% ipython --no-banner

In [1]: import numpy as np

In [2]: np.set_printoptions(suppress=True, linewidth=120)

In [3]: M = np.load("x.npy")

In [4]: print(M)
[[-0.0495  4.1444  3.3593]
 [-0.134   2.1531  1.9571]
 [-0.3759  6.3055  4.5425]
 [ 0.0712 -3.9422 -1.3066]
 [-0.5072  2.4778  1.699 ]
 [-0.0072 -0.3447 -2.1977]
 [-0.0738 -2.3919  0.2403]
 [ 0.3555 -2.3465 -0.3201]
 [-0.3233  3.5977  3.4317]
 [ 0.4896 -4.4476 -3.6239]
 [-0.0291  4.8535  1.069 ]
 [ 0.0175 -2.2604 -3.7774]
 [ 0.2433 -1.7388 -1.6212]
 [-0.1208  2.6934  0.4287]
 [-0.0725  0.689   0.7939]
 [ 0.2018 -5.6298 -4.5731]
 [ 0.2308 -8.2036 -3.5726]]

In [5]: M2 = np.c_[M[:, :1] @ np.array([[1]]), np.array([2, 2, 2, 1, 1, 2, 1, 0, 0, 0, 3, 1, 2, 0, 0, 1, 1])]

In [6]: print(M2)
[[-0.0495  2.    ]
 [-0.134   2.    ]
 [-0.3759  2.    ]
 [ 0.0712  1.    ]
 [-0.5072  1.    ]
 [-0.0072  2.    ]
 [-0.0738  1.    ]
 [ 0.3555  0.    ]
 [-0.3233  0.    ]
 [ 0.4896  0.    ]
 [-0.0291  3.    ]
 [ 0.0175  1.    ]
 [ 0.2433  2.    ]
 [-0.1208  0.    ]
 [-0.0725  0.    ]
 [ 0.2018  1.    ]
 [ 0.2308  1.    ]]

In [7]: print(np.round(np.linalg.norm(np.linalg.qr(M)[0].T @ M2, axis=0) ** 2 / ((M2 ** 2).sum(axis=0) + 1e-12), 4))
[1.   0.06]

In [8]: feats = np.load("arr.npy")

In [9]: print(feats)
[[0 1 1]
 [1 0 1]
 [1 1 0]]

In [10]: u, g = feats[0], feats[1]

In [11]: print(u @ g)
1

In [12]: p = (u @ g) / (u @ u) * u

In [13]: print(p)
[0.  0.5 0.5]

In [14]: rng = np.random.default_rng(721750)

In [15]: labels = rng.permutation(3)

In [16]: print(labels)
[2 0 1]

In [17]: M2 = feats[labels][:, labels]

In [18]: print(np.round(np.sort(np.abs(np.linalg.eigvals(M2))), 4))
[1. 1. 2.]

In [19]: M2 = feats / np.sqrt((feats ** 2).mean(axis=1, keepdims=True))

In [20]: print(M2[2].round(4))
[1.2247 1.2247 0.    ]

In [21]: print(np.linalg.matrix_rank(feats - feats.mean(axis=1, keepdims=True)))
2

In [22]: print(np.round(np.linalg.det(feats), 4))
2.0

In [23]: print(np.allclose(feats, feats.T))
True

In [24]: print(feats @ feats)
[[2 1 1]
 [1 2 1]
 [1 1 2]]

In [25]: print(np.round(np.abs(np.linalg.eigvals(feats)).max(), 4))
2.0

In [26]: print((feats - feats.T) / 2)
[[0. 0. 0.]
 [0. 0. 0.]
 [0. 0. 0.]]

In [27]: print(np.trace(feats))
0

In [28]: print(np.allclose(feats @ feats.T, feats.T @ feats))
True

In [29]: evals, V = np.linalg.eigh(feats)

In [30]: print((evals > 1e-8).sum(), (evals < -1e-8).sum())
1 2

In [31]: print(evals.round(4))
[-1. -1.  2.]

In [32]: print(np.abs(V[:, -1]).round(6).argmax())
0

In [33]: print(np.round(np.linalg.eigvalsh(feats + -2 * np.eye(3)), 4) + 0)
[-3. -3.  0.]

In [34]: print(np.unique(evals.round(6) + 0, return_counts=True)[1])
[2 1]

In [35]: mat = np.load("m.npy")

In [36]: print(mat)
[[1.1 4.  0.  0. ]
 [1.  5.1 2.  2. ]
 [4.  5.  4.1 1. ]
 [1.  4.  0.  0.1]]

In [37]: print(np.linalg.cond(mat) > 100)
True

In [38]: print(np.linalg.matrix_rank(mat, rtol=0.1))
3

In [39]: print([round(float(x), 4) for x in np.linalg.svd(mat, compute_uv=False)[:3]])
[10.6977, 3.2415, 1.7582]

In [40]: Uu, s, Vh = np.linalg.svd(mat)

In [41]: print(np.argmax(s[:-1] / (s[1:] + 1e-6)) + 1)
3

In [42]: M2 = Uu[:, :3] @ np.diag(s[:3]) @ Vh[:3]

In [43]: print(round(np.abs(mat - M2).max(), 4))
0.0021

In [44]: print(round(float(np.linalg.norm(mat - M2, 2)), 4), np.round(s[3], 4))
0.0046 0.0046

In [45]: print(np.round(np.poly(mat), 4))
[  1.     -10.4     10.06    -3.704    0.2801]

In [46]: print(round(float(np.linalg.det(2 * mat)), 4), np.round(np.linalg.det(mat), 4))
4.4816 0.2801

In [47]: print(np.kron(np.eye(2, dtype=int), mat))
[[1.1 4.  0.  0.  0.  0.  0.  0. ]
 [1.  5.1 2.  2.  0.  0.  0.  0. ]
 [4.  5.  4.1 1.  0.  0.  0.  0. ]
 [1.  4.  0.  0.1 0.  0.  0.  0. ]
 [0.  0.  0.  0.  1.1 4.  0.  0. ]
 [0.  0.  0.  0.  1.  5.1 2.  2. ]
 [0.  0.  0.  0.  4.  5.  4.1 1. ]
 [0.  0.  0.  0.  1.  4.  0.  0.1]]

In [48]: print(np.einsum("ij,ji->", mat, mat))
88.04

In [49]: print(np.round(np.einsum("ii->", mat), 4))
10.4

In [50]: print(round(float(np.linalg.det(mat[::-1])), 4))
0.2801

In [51]: print(round(np.linalg.eigvals(mat).sum().real, 4))
10.4

In [52]: F = np.loadtxt("test5.csv", delimiter=",")

In [53]: print(F.round(4))
[[ 1.8814  0.6013 -0.314 ]
 [-0.3763  0.1547 -1.9582]
 [ 0.5644 -1.9012 -0.2586]]

In [54]: x0 = np.array([2, 0, 1])

In [55]: y = F @ x0

In [56]: beta, lr = np.zeros(3), 1 / np.linalg.norm(F, 2) ** 2

In [57]: for i in range(20):
    ...:     beta -= lr * F.T @ (F @ beta - y)
    ...:     if i % 5 == 0: print(i, round(np.linalg.norm(F @ beta - y), 4))
    ...: 
0 0.0
5 0.0
10 0.0
15 0.0

In [58]: print(beta.round(4) + 0)
[2. 0. 1.]

In [59]: proj = np.triu(np.array([[7, 0, -1], [6, -3, 5], [0, 4, 8]]), 1) + np.eye(3)

In [60]: M2 = proj @ F @ np.linalg.inv(proj)

In [61]: print(round(np.trace(M2), 4), round(np.trace(F), 4))
1.7775 1.7775

In [62]: print(M2.round(4))
[[  1.317    2.5025 -11.2508]
 [  2.4459  -9.3513  45.951 ]
 [  0.5644  -1.9012   9.8118]]

In [63]: print(np.round(proj @ F - F @ proj, 4))
[[-0.5644  1.9012 -0.8664]
 [ 2.8222 -9.506  -2.4428]
 [ 0.      0.     10.0704]]

In [64]: print(np.linalg.matrix_rank(M2))
3
